In [1]: import numpy as np

In [2]: from numpy import linalg as LA

In [3]: np.set_printoptions(precision=2, suppress=True, linewidth=200, legacy="1.25")

In [4]: def tidy(a):
   ...:     return np.round(a, 2) + 0
   ...: 

In [5]: data = np.array([[8, 7, 3, 7, 6, 6],
   ...:     [7, 2, 7, 4, 3, 8],
   ...:     [3, 7, 0, 4, 3, 7],
   ...:     [7, 4, 4, 10, 9, 5],
   ...:     [6, 3, 3, 9, 4, 7],
   ...:     [6, 8, 7, 5, 7, 8]])

In [6]: x0 = np.array([3, 1, 3, 1, 3, 3])

In [7]: data @ x0
Out[7]: array([83, 81, 50, 89, 72, 97])

In [8]: data * x0
Out[8]: 
array([[24,  7,  9,  7, 18, 18],
       [21,  2, 21,  4,  9, 24],
       [ 9,  7,  0,  4,  9, 21],
       [21,  4, 12, 10, 27, 15],
       [18,  3,  9,  9, 12, 21],
       [18,  8, 21,  5, 21, 24]])

In [9]: data @ (2 * x0)
Out[9]: array([166, 162, 100, 178, 144, 194])

In [10]: LA.norm(data @ x0) <= LA.norm(data, 2) * LA.norm(x0) + 1e-9
Out[10]: True

In [11]: data @ np.ones(6)
Out[11]: array([37., 31., 24., 39., 32., 41.])

In [12]: np.einsum("ij,j->i", data, x0)
Out[12]: array([83, 81, 50, 89, 72, 97])

In [13]: (data @ x0).argmax()
Out[13]: 5

In [14]: arr = np.load("sample6.npy")

In [15]: arr
Out[15]: 
array([[ 3,  3, -1, -3,  0,  1],
       [-1,  2, -3, -2, -2,  1],
       [ 5, -1,  5,  1,  4, -1]])

In [16]: x0 = np.array([2, 3, 2, 0, 1, 2])

In [17]: a = np.maximum(arr @ x0, 0)

In [18]: a
Out[18]: array([15,  0, 19])

In [19]: tidy(np.tanh(arr @ x0))
Out[19]: array([ 1.  , -0.96,  1.  ])

In [20]: B = np.array([[1, 2, 1], [3, 1, 5], [4, 3, 5], [0, 5, 0], [3, 3, 4], [3, 4, 4]])

In [21]: arr @ B
Out[21]: 
array([[ 11,  -5,  17],
       [-10, -21, -10],
       [ 31,  37,  37]])

In [22]: np.vstack([arr, B.T]).shape
Out[22]: (6, 6)

In [23]: np.einsum("ij,ij->i", arr, arr)
Out[23]: array([29, 23, 69])

In [24]: np.einsum("ij->j", arr)
Out[24]: array([ 7,  4,  1, -4,  2,  1])

In [25]: LA.matrix_rank(arr @ B)
Out[25]: 2

In [26]: np.einsum("ij,ij->", arr, B)
ValueError: operands could not be broadcast together with remapped shapes [original->remapped]: (3,6)->(3,6) (6,3)->(6,3) 


In [27]: np.einsum("ik,kj->ij", arr, B)
Out[27]: 
array([[ 11,  -5,  17],
       [-10, -21, -10],
       [ 31,  37,  37]])

In [28]: mat = np.array([[-1.7, -1.0, 0.0, -3.0, 0.0, -2.0, 3.0],
    ...:     [-1.0, 3.3, 3.0, 0.0, 3.0, 2.0, -2.0],
    ...:     [-2.0, 1.0, 0.3, 3.0, -3.0, 3.0, -3.0],
    ...:     [-2.0, 3.0, -3.0, -1.7, 1.0, -2.0, 1.0],
    ...:     [0.0, -2.0, 1.0, 3.0, 0.3, 3.0, 2.0],
    ...:     [-2.0, 0.0, 2.0, -2.0, -1.0, -2.7, -1.0],
    ...:     [-2.0, -1.0, 0.0, -3.0, 0.0, -2.0, 3.3]])

In [29]: round(np.log10(LA.cond(mat)))
Out[29]: 3

In [30]: [round(float(x), 2) for x in LA.svd(mat, compute_uv=False)[:3]]
Out[30]: [10.08, 6.72, 5.09]

In [31]: LA.matrix_rank(mat, rtol=0.1)
Out[31]: 6
